$ python3 -q
>>> import numpy as np
>>> np.set_printoptions(precision=2, suppress=True, linewidth=120)
>>> tidy = lambda a: np.round(a, 2) + 0
>>> F = np.array([[-0.5, -2.9, 0.7],
...     [0.2, -0.6, -0.7],
...     [-0.9, 0.4, -0.2],
...     [-0.3, 0.3, 0.8],
...     [0.2, -0.3, 0.4],
...     [2.4, -1.5, 0.7],
...     [1.3, 1.9, -0.9],
...     [-1.7, 1.3, 0.4],
...     [1.7, 1.4, -1.7],
...     [-0.4, 0.8, 1.0],
...     [1.0, -1.4, 0.4],
...     [-1.1, 0.6, 0.4],
...     [-0.4, -0.6, 1.4],
...     [0.2, -0.4, 0.0],
...     [0.4, 0.4, -1.6],
...     [-1.5, 1.3, 0.0],
...     [-0.4, -0.7, 0.5],
...     [-0.4, 1.5, -0.6],
...     [-0.4, 1.3, 1.6],
...     [-1.8, -0.2, 0.3],
...     [-0.7, -0.4, -0.2],
...     [-1.1, 0.2, -0.5],
...     [-0.2, -0.1, 0.9],
...     [1.4, -1.2, -2.3],
...     [-0.1, -0.9, 0.4]])
>>> rng = np.random.default_rng(2515)
>>> F[:, 0] = 4 * F[:, 2] + 0.3 * rng.normal(size=25)
>>> tidy(F)
array([[ 1.82, -2.9 ,  0.7 ],
       [-2.87, -0.6 , -0.7 ],
       [-0.86,  0.4 , -0.2 ],
       [ 3.05,  0.3 ,  0.8 ],
       [ 2.27, -0.3 ,  0.4 ],
       [ 2.85, -1.5 ,  0.7 ],
       [-3.8 ,  1.9 , -0.9 ],
       [ 1.21,  1.3 ,  0.4 ],
       [-6.34,  1.4 , -1.7 ],
       [ 3.89,  0.8 ,  1.  ],
       [ 1.82, -1.4 ,  0.4 ],
       [ 2.07,  0.6 ,  0.4 ],
       [ 5.6 , -0.6 ,  1.4 ],
       [ 0.3 , -0.4 ,  0.  ],
       [-6.24,  0.4 , -1.6 ],
       [-0.02,  1.3 ,  0.  ],
       [ 1.56, -0.7 ,  0.5 ],
       [-2.83,  1.5 , -0.6 ],
       [ 7.29,  1.3 ,  1.6 ],
       [ 0.99, -0.2 ,  0.3 ],
       [-0.93, -0.4 , -0.2 ],
       [-2.01,  0.2 , -0.5 ],
       [ 3.6 , -0.1 ,  0.9 ],
       [-9.27, -1.2 , -2.3 ],
       [ 1.18, -0.9 ,  0.4 ]])
>>> np.argsort(-np.linalg.norm(F, axis=0).round(6), kind="stable")[:3]
array([0, 1, 2])
>>> np.linalg.cond(F) > 100
np.False_
>>> tidy(np.linalg.norm(F, 2) / np.linalg.norm(F))
np.float64(0.96)
>>> tidy(np.abs(np.linalg.svd(F)[2][-1]))
array([0.24, 0.03, 0.97])
>>> Xc = F - F.mean(axis=0)
>>> evecs = np.linalg.svd(Xc)[2][:2]
>>> B = Xc - Xc @ evecs.T @ evecs
>>> tidy(np.cov(Xc @ evecs.T, rowvar=False))
array([[15.63,  0.  ],
       [ 0.  ,  1.27]])
>>> tidy((Xc @ evecs.T).std(axis=0))
array([3.87, 1.1 ])
>>> tidy(np.linalg.norm(B) / np.linalg.norm(Xc))
np.float64(0.02)
>>> B = np.c_[F[:, :1] @ np.array([[1]]), np.array([0, -1, 1, 1, -1, -3, -2, -3, -3, -2, 2, -3, -3, 2, -3, 1, -3, -3, 1, 2, 3, -2, 1, 1, 1])]
>>> tidy(B)
array([[ 1.82,  0.  ],
       [-2.87, -1.  ],
       [-0.86,  1.  ],
       [ 3.05,  1.  ],
       [ 2.27, -1.  ],
       [ 2.85, -3.  ],
       [-3.8 , -2.  ],
       [ 1.21, -3.  ],
       [-6.34, -3.  ],
       [ 3.89, -2.  ],
       [ 1.82,  2.  ],
       [ 2.07, -3.  ],
       [ 5.6 , -3.  ],
       [ 0.3 ,  2.  ],
       [-6.24, -3.  ],
       [-0.02,  1.  ],
       [ 1.56, -3.  ],
       [-2.83, -3.  ],
       [ 7.29,  1.  ],
       [ 0.99,  2.  ],
       [-0.93,  3.  ],
       [-2.01, -2.  ],
       [ 3.6 ,  1.  ],
       [-9.27,  1.  ],
       [ 1.18,  1.  ]])
>>> np.linalg.matrix_rank(B)
np.int64(2)
>>> idx = F[:, 1] > np.median(F[:, 1])
>>> f = F[idx].mean(axis=0) - F[~idx].mean(axis=0)
>>> idx.astype(int)
array([0, 0, 1, 1, 0, 0, 1, 1, 1, 1, 0, 1, 0, 0, 1, 1, 0, 1, 1, 0, 0, 1, 0, 0, 0])
>>> ((F - F.mean(axis=0)) @ f > 0).astype(int)
array([0, 1, 1, 0, 0, 0, 1, 1, 1, 0, 0, 0, 0, 0, 1, 1, 0, 1, 0, 0, 1, 1, 0, 1, 0])
>>> np.argsort(-np.abs(f).round(6), kind="stable")
array([1, 0, 2])
>>> Q, _ = np.linalg.qr(np.array([[-1.0, -0.4, -1.7, 0.8],
...     [-1.3, -0.1, 0.8, 0.3],
...     [-0.8, 0.1, 0.2, -0.8],
...     [0.6, -1.0, -0.9, -0.5]]))
>>> K = -1 * Q
>>> tidy(K)
array([[ 0.52, -0.41, -0.73, -0.16],
       [ 0.68, -0.14,  0.63, -0.35],
       [ 0.42,  0.06,  0.07,  0.9 ],
       [-0.31, -0.9 ,  0.24,  0.19]])
>>> # columns are unit length and at right angles
>>> tidy(np.kron(np.eye(2, dtype=int), K))
array([[ 0.52, -0.41, -0.73, -0.16,  0.  ,  0.  ,  0.  ,  0.  ],
       [ 0.68, -0.14,  0.63, -0.35,  0.  ,  0.  ,  0.  ,  0.  ],
       [ 0.42,  0.06,  0.07,  0.9 ,  0.  ,  0.  ,  0.  ,  0.  ],
       [-0.31, -0.9 ,  0.24,  0.19,  0.  ,  0.  ,  0.  ,  0.  ],
       [ 0.  ,  0.  ,  0.  ,  0.  ,  0.52, -0.41, -0.73, -0.16],
       [ 0.  ,  0.  ,  0.  ,  0.  ,  0.68, -0.14,  0.63, -0.35],
       [ 0.  ,  0.  ,  0.  ,  0.  ,  0.42,  0.06,  0.07,  0.9 ],
       [ 0.  ,  0.  ,  0.  ,  0.  , -0.31, -0.9 ,  0.24,  0.19]])
>>> tidy(np.linalg.eigvals(K).sum().real)
np.float64(0.63)
>>> tidy(np.linalg.det(K[::-1]))
np.float64(-1.0)
>>> tidy(np.linalg.det(2 * K)), tidy(np.linalg.det(K))
(np.float64(-16.0), np.float64(-1.0))
>>> tidy(np.poly(K))
array([ 1.  , -0.63,  0.  ,  0.63, -1.  ])
>>> tidy(np.einsum("ii->", K))
np.float64(0.63)
>>> tidy((K - K.T) / 2)
array([[ 0.  , -0.54, -0.58,  0.08],
       [ 0.54,  0.  ,  0.29,  0.28],
       [ 0.58, -0.29,  0.  ,  0.33],
       [-0.08, -0.28, -0.33,  0.  ]])
>>> tidy(np.linalg.det(K))
np.float64(-1.0)
>>> tidy(np.linalg.matrix_power(K, 2))
array([[-0.26, -0.06, -0.73, -0.63],
       [ 0.63,  0.1 , -0.63,  0.45],
       [ 0.  , -0.99, -0.05,  0.14],
       [-0.73,  0.1 , -0.28,  0.61]])
>>> tidy(K[:, 0] @ K[:, 2])
np.float64(0.0)
>>> B = K + rng.integers(-2, 3, (4, 1)) @ rng.integers(-2, 3, (1, 4))
>>> tidy(B)
array([[ 2.52, -2.41,  3.27,  3.84],
       [-1.32,  1.86, -3.37, -4.35],
       [ 2.42, -1.94,  4.07,  4.9 ],
       [-0.31, -0.9 ,  0.24,  0.19]])
>>> tidy(B - K)
array([[ 2., -2.,  4.,  4.],
       [-2.,  2., -4., -4.],
       [ 2., -2.,  4.,  4.],
       [ 0.,  0.,  0.,  0.]])
>>> E = np.load("sample6.npy")
>>> E
array([[1, 0, 0, 0],
       [2, 1, 0, 0],
       [3, 2, 1, 0],
       [3, 4, 4, 1]])
>>> # triangular, det is the product of the diagonal
>>> B = np.linalg.inv(E)
>>> tidy(np.linalg.det(E) * B)
array([[ 1.,  0.,  0.,  0.],
       [-2.,  1.,  0.,  0.],
       [ 1., -2.,  1.,  0.],
       [ 1.,  4., -4.,  1.]])
>>> tidy(np.linalg.det(E) * np.linalg.det(B))
np.float64(1.0)
>>> (np.abs(B) > 1e-9).astype(int)
array([[1, 0, 0, 0],
       [1, 1, 0, 0],
       [1, 1, 1, 0],
       [1, 1, 1, 1]])
>>> E.reshape(-1, 2)
array([[1, 0],
       [0, 0],
       [2, 1],
       [0, 0],
       [3, 2],
       [1, 0],
       [3, 4],
       [4, 1]])
>>> T = E.reshape(4, 2, -1)
>>> np.einsum("ihd,jhd->hij", T, T).shape
(2, 4, 4)
>>> T.sum(axis=1)
array([[1, 0],
       [2, 1],
       [4, 2],
       [7, 5]])
>>> T.shape
(4, 2, 2)
>>> def softmax(z):
...     e = np.exp(z - z.max(axis=-1, keepdims=True))
...     return e / e.sum(axis=-1, keepdims=True)
... 
>>> tidy(softmax(E[1]))
array([0.61, 0.22, 0.08, 0.08])
>>> tidy(softmax(E[1] + 4))
array([0.61, 0.22, 0.08, 0.08])
>>> tidy(softmax(10 * E[1]))
array([1., 0., 0., 0.])
>>> att = E @ E.T / np.sqrt(4)
>>> softmax(att).round(6).argmax(axis=1)
array([2, 3, 3, 3])
>>> M = np.load("layer5.npy")
>>> M
array([[ 0.3,  1. , -1.3],
       [ 0.3, -0.2, -0.6],
       [-1.3, -0.6, -0.4],
       [ 0. , -0.3,  0.3],
       [ 1. , -1.1,  0.2],
       [ 0. ,  1.8,  1.7],
       [-0.9,  0.3,  1. ],
       [-1. , -1.7,  0.3],
       [ 1. ,  9. ,  4.5],
       [ 0.4,  1.3,  1.1],
       [ 0.8,  0. ,  2.1],
       [ 0. ,  0. ,  0. ],
       [-2.3,  0. ,  0.4],
       [ 0.4, -0.4, -0.4],
       [ 1.1,  0.4,  0.1],
       [-1.8,  2.1,  2. ],
       [-0.4,  0.5,  0.3],
       [-0.7, -1. ,  0.4]])
>>> x = np.array([2, 3, -1])
>>> target = M @ x
>>> tidy(np.linalg.solve(M.T @ M, M.T @ target))
array([ 2.,  3., -1.])
>>> tidy(np.linalg.pinv(M) @ M)
array([[1., 0., 0.],
       [0., 1., 0.],
       [0., 0., 1.]])
>>> tidy(np.linalg.lstsq(M, target)[0])
array([ 2.,  3., -1.])
>>> target = target + 0.3 * rng.normal(size=18)
>>> tidy(target)
array([ 4.55,  0.65, -4.06, -1.67, -1.43,  4.06, -1.97, -7.26, 24.41,  3.33, -0.32, -0.03, -5.03,  0.68,  3.21,  0.28,
        0.31, -5.19])
>>> b, *_ = np.linalg.lstsq(M, target)
>>> tidy(M.T @ (target - M @ b))
array([0., 0., 0.])
>>> [round(float(np.linalg.norm(np.linalg.solve(M.T @ M + lam * np.eye(3), M.T @ target))), 2) for lam in (0, 1, 10, 100)]
[3.75, 3.59, 2.79, 1.33]
>>> d = np.linalg.norm(M[:, None] - M[None], axis=-1)
>>> d.shape
(18, 18)
>>> np.linalg.matrix_rank(d ** 2)
np.int64(5)
>>> tidy(d[:5, :5])
array([[0.  , 1.39, 2.44, 2.08, 2.67],
       [1.39, 0.  , 1.66, 0.95, 1.39],
       [2.44, 1.66, 0.  , 1.51, 2.43],
       [2.08, 0.95, 1.51, 0.  , 1.28],
       [2.67, 1.39, 2.43, 1.28, 0.  ]])
>>> d.mean(axis=1).argmax()
np.int64(8)
>>> (d + 1e9 * np.eye(18)).round(6).argmin(axis=1)
array([ 1, 13, 17, 11, 13,  9, 16, 17,  5,  5,  9,  3,  2,  1, 11,  5, 11,  7])
>>> B = np.array([[0, 0, 1], [0, 1, 1]])
>>> C = np.kron(B, K)
>>> tidy(np.linalg.norm(C, 2)), tidy(np.linalg.norm(B, 2) * np.linalg.norm(K, 2))
(np.float64(1.62), np.float64(1.62))
>>> np.linalg.matrix_rank(C)
np.int64(8)
>>> th = np.radians(30)
>>> r_ = np.eye(3)
>>> r_[0, 0] = r_[2, 2] = np.cos(th)
>>> r_[0, 2], r_[2, 0] = -np.sin(th), np.sin(th)
>>> tidy(r_)
array([[ 0.87,  0.  , -0.5 ],
       [ 0.  ,  1.  ,  0.  ],
       [ 0.5 ,  0.  ,  0.87]])
>>> B = M @ r_.T
>>> np.allclose(M @ M.T, B @ B.T)
True
>>> np.allclose(np.linalg.norm(M, axis=1), np.linalg.norm(B, axis=1))
True
>>> tidy(np.linalg.det(r_)), tidy(np.trace(r_))
(np.float64(1.0), np.float64(2.73))
